>>> import numpy as np
>>> import numpy.linalg as la
>>> np.set_printoptions(precision=3, suppress=True, linewidth=100, floatmode="fixed")
>>> def tidy(a):
...     return np.round(a, 3) + 0
... 
>>> W0 = np.load("test9.npy")
>>> W0
array([[  4.465, -15.855,  14.565,   8.963,   0.590],
       [  5.046, -14.471,  14.274,   8.288,   0.373],
       [  4.501, -14.668,  14.199,   8.685,  -0.732],
       [  5.286, -17.043,  15.559,   9.758,  -1.347],
       [  5.501, -14.458,  16.362,   8.047,  -0.063],
       [  4.096, -15.242,  13.146,  10.048,  -1.196],
       [  3.371, -14.213,  14.866,  10.518,  -0.519],
       [  3.713, -15.997,  15.198,  11.105,   1.278],
       [  5.536, -15.101,  13.926,  10.329,  -0.647],
       [  5.003, -15.302,  13.613,  11.636,   0.313]])
>>> P = W0 @ la.solve(W0.T @ W0, W0.T)
>>> tidy(P @ W0[:, 0])
array([4.465, 5.046, 4.501, 5.286, 5.501, 4.096, 3.371, 3.713, 5.536, 5.003])
>>> tidy(np.diag(P))
array([0.489, 0.286, 0.180, 0.447, 0.714, 0.423, 0.768, 0.626, 0.442, 0.626])
>>> np.allclose(P @ P, P)
True
>>> Q, V = la.qr(W0[:, :1])[0], la.qr(W0[:, 1:])[0]
>>> sigma = la.svd(Q.T @ V, compute_uv=False)
>>> tidy(np.degrees(np.arccos(sigma.clip(0, 1))))
array([8.024])
>>> Xc = W0 - W0.mean(axis=1)
Traceback (most recent call last):
  File "<python-input-13>", line 1, in <module>
    Xc = W0 - W0.mean(axis=1)
         ~~~^~~~~~~~~~~~~~~~~
ValueError: operands could not be broadcast together with shapes (10,5) (10,) 
>>> Xc = W0 - W0.mean(axis=0)
>>> U, sigma, Vt = la.svd(Xc, full_matrices=False)
>>> tidy((sigma ** 2).sum() ** 2 / (sigma ** 4).sum())
np.float64(3.668)
>>> (np.sign(U[:, 0]) == np.sign(U[0, 0])).astype(int)
array([1, 1, 1, 1, 1, 0, 0, 0, 0, 0])
>>> np.searchsorted(np.cumsum(sigma ** 2) / (sigma ** 2).sum(), 0.9) + 1
np.int64(4)
>>> tidy(np.abs(Vt[-1]))
array([0.592, 0.547, 0.347, 0.464, 0.120])
>>> la.matrix_rank(Xc)
np.int64(5)
>>> tidy(sigma)
array([4.059, 2.965, 2.723, 1.999, 1.723])
>>> Xc = (W0 - W0.mean(axis=0)) / W0.std(axis=0)
>>> np.argwhere(np.abs(Xc) > 2)
array([[3, 1]])
>>> coef = la.lstsq(np.delete(Xc, 2, axis=1), Xc[:, 2])[0]
>>> tidy(coef)
array([-0.003, -0.289, -0.472,  0.230])
>>> np.abs(coef).argmax()
np.int64(2)
>>> tidy(1 - np.var(Xc[:, 2] - np.delete(Xc, 2, axis=1) @ coef))
np.float64(0.246)
>>> J = np.load("arr.npy")
>>> tidy(J)
array([[0.429, 0.357, 0.214],
       [0.091, 0.455, 0.455],
       [0.231, 0.308, 0.462]])
>>> # row-stochastic, so 1 is an eigenvalue
>>> x0 = np.array([1, -5, -4])
>>> target = J @ x0
>>> tidy(target)
array([-2.214, -4.000, -3.154])
>>> tidy(la.solve(J, target))
array([ 1.000, -5.000, -4.000])
>>> x0 = np.array([2, 1, 7])
>>> h = np.maximum(J @ x0, 0)
>>> tidy(J * (h > 1e-9)[:, None])
array([[0.429, 0.357, 0.214],
       [0.091, 0.455, 0.455],
       [0.231, 0.308, 0.462]])
>>> tidy(np.tanh(J @ x0))
array([0.991, 0.999, 0.999])
>>> tidy(J.T @ h)
array([2.433, 3.936, 4.163])
>>> tidy(np.maximum(J @ (3 * x0), 0))
array([ 8.143, 11.455, 12.000])
>>> tidy(h)
array([2.714, 3.818, 4.000])
>>> out = np.array([[1, 2, 1], [3, 3, 3], [1, 1, 2]])
>>> la.matrix_rank(J @ out)
np.int64(3)
>>> tidy(np.einsum("ij,ij->i", J, J))
array([0.357, 0.421, 0.361])
>>> la.matrix_rank(np.vstack([J, out.T]))
np.int64(3)
>>> tidy(np.einsum("ik,kj->ji", J, out))
array([[1.714, 1.909, 1.615],
       [2.143, 2.000, 1.846],
       [1.929, 2.364, 2.077]])
>>> tidy(np.einsum("ij->j", J))
array([0.750, 1.119, 1.130])
>>> np.vstack([J, out.T]).shape
(6, 3)
